$ ipython --no-banner

In [1]: import numpy as np

In [2]: np.set_printoptions(suppress=True, linewidth=100)

In [3]: feats = np.load("data.npy")

In [4]: feats
Out[4]: 
array([[ 1,  0,  0,  0,  0,  0,  0,  0,  0,  0,  0,  0,  0],
       [-1,  1,  0,  0,  0,  0,  0,  0,  0,  0,  0,  0,  0],
       [ 1,  2,  1,  0,  0,  0,  0,  0,  0,  0,  0,  0,  0],
       [ 1,  2,  3,  1,  0,  0,  0,  0,  0,  0,  0,  0,  0],
       [-1,  2,  1,  2,  1,  0,  0,  0,  0,  0,  0,  0,  0],
       [ 3, -3,  3, -2,  1,  1,  0,  0,  0,  0,  0,  0,  0],
       [-2, -3,  1, -1, -1,  3,  1,  0,  0,  0,  0,  0,  0],
       [-3, -2, -3,  1, -1, -1, -1,  1,  0,  0,  0,  0,  0],
       [ 3, -1,  3, -1, -2,  2,  2, -2,  1,  0,  0,  0,  0],
       [ 0, -1, -3,  2,  1,  0, -1,  0,  0,  1,  0,  0,  0],
       [ 1,  3,  0,  1, -2,  3, -3,  1, -2,  0,  1,  0,  0],
       [ 3,  1,  3, -3,  1,  3, -3,  3, -1,  3,  3,  1,  0],
       [-3,  0,  2,  0,  2, -2,  1,  0, -3,  0, -3,  3,  1]])

In [5]: left, sv, Vt = np.linalg.svd(feats)

In [6]: np.argmax(sv[:-1] / (sv[1:] + 1e-6)) + 1
Out[6]: np.int64(12)

In [7]: out = left[:, :12] @ np.diag(sv[:12]) @ Vt[:12]

In [8]: np.round(np.abs(feats - out).max(), 3)
Out[8]: np.float64(0.0)

In [9]: np.linalg.matrix_rank(out)
Out[9]: np.int64(12)

In [10]: np.linalg.matrix_rank(feats, rtol=0.05)
Out[10]: np.int64(9)

In [11]: [round(float(x), 3) for x in np.linalg.svd(feats, compute_uv=False)[:3]]
Out[11]: [11.269, 8.283, 7.426]

In [12]: print(np.argsort(-np.linalg.norm(feats, axis=0).round(6), kind="stable")[:3])
[2 0 1]

In [13]: rng = np.random.default_rng(1641)

In [14]: J = (rng.random((13, 13)) < 0.3) + np.eye(13)

In [15]: J /= J.sum(axis=1, keepdims=True)

In [16]: J.round(3)
Out[16]: 
array([[0.167, 0.   , 0.   , 0.167, 0.   , 0.167, 0.   , 0.   , 0.   , 0.167, 0.   , 0.167, 0.167],
       [0.   , 0.333, 0.   , 0.   , 0.333, 0.   , 0.   , 0.   , 0.333, 0.   , 0.   , 0.   , 0.   ],
       [0.   , 0.   , 0.333, 0.333, 0.   , 0.   , 0.   , 0.   , 0.   , 0.   , 0.   , 0.333, 0.   ],
       [0.   , 0.   , 0.   , 0.333, 0.   , 0.   , 0.333, 0.   , 0.   , 0.333, 0.   , 0.   , 0.   ],
       [0.   , 0.   , 0.125, 0.125, 0.25 , 0.   , 0.125, 0.   , 0.   , 0.125, 0.   , 0.125, 0.125],
       [0.   , 0.   , 0.   , 0.2  , 0.   , 0.4  , 0.   , 0.   , 0.2  , 0.2  , 0.   , 0.   , 0.   ],
       [0.   , 0.   , 0.25 , 0.   , 0.25 , 0.   , 0.25 , 0.   , 0.25 , 0.   , 0.   , 0.   , 0.   ],
       [0.   , 0.167, 0.   , 0.167, 0.   , 0.   , 0.167, 0.167, 0.167, 0.167, 0.   , 0.   , 0.   ],
       [0.2  , 0.   , 0.   , 0.   , 0.   , 0.   , 0.2  , 0.2  , 0.2  , 0.   , 0.   , 0.   , 0.2  ],
       [0.   , 0.   , 0.   , 0.   , 0.   , 0.25 , 0.   , 0.   , 0.25 , 0.5  , 0.   , 0.   , 0.   ],
       [0.   , 0.2  , 0.   , 0.2  , 0.   , 0.   , 0.   , 0.   , 0.   , 0.2  , 0.2  , 0.2  , 0.   ],
       [0.25 , 0.25 , 0.   , 0.25 , 0.   , 0.   , 0.   , 0.   , 0.   , 0.   , 0.   , 0.25 , 0.   ],
       [0.   , 0.   , 0.   , 0.   , 0.   , 0.25 , 0.   , 0.25 , 0.   , 0.   , 0.   , 0.25 , 0.25 ]])

In [17]: np.round(np.sort(np.abs(np.linalg.eigvals(J)))[::-1], 3)
Out[17]: array([1.   , 0.543, 0.46 , 0.454, 0.454, 0.371, 0.218, 0.218, 0.213, 0.213, 0.2  , 0.049, 0.049])

In [18]: print(J @ np.ones(13))
[1. 1. 1. 1. 1. 1. 1. 1. 1. 1. 1. 1. 1.]

In [19]: p = np.eye(13)[6]

In [20]: for _ in range(3):
    ...:     p = p @ J
    ...:     print(p.round(3))
    ...: 
[0.   0.   0.25 0.   0.25 0.   0.25 0.   0.25 0.   0.   0.   0.  ]
[0.05  0.    0.177 0.115 0.125 0.    0.144 0.05  0.112 0.031 0.    0.115 0.081]
[0.059 0.037 0.111 0.158 0.067 0.036 0.121 0.051 0.075 0.086 0.    0.132 0.067]
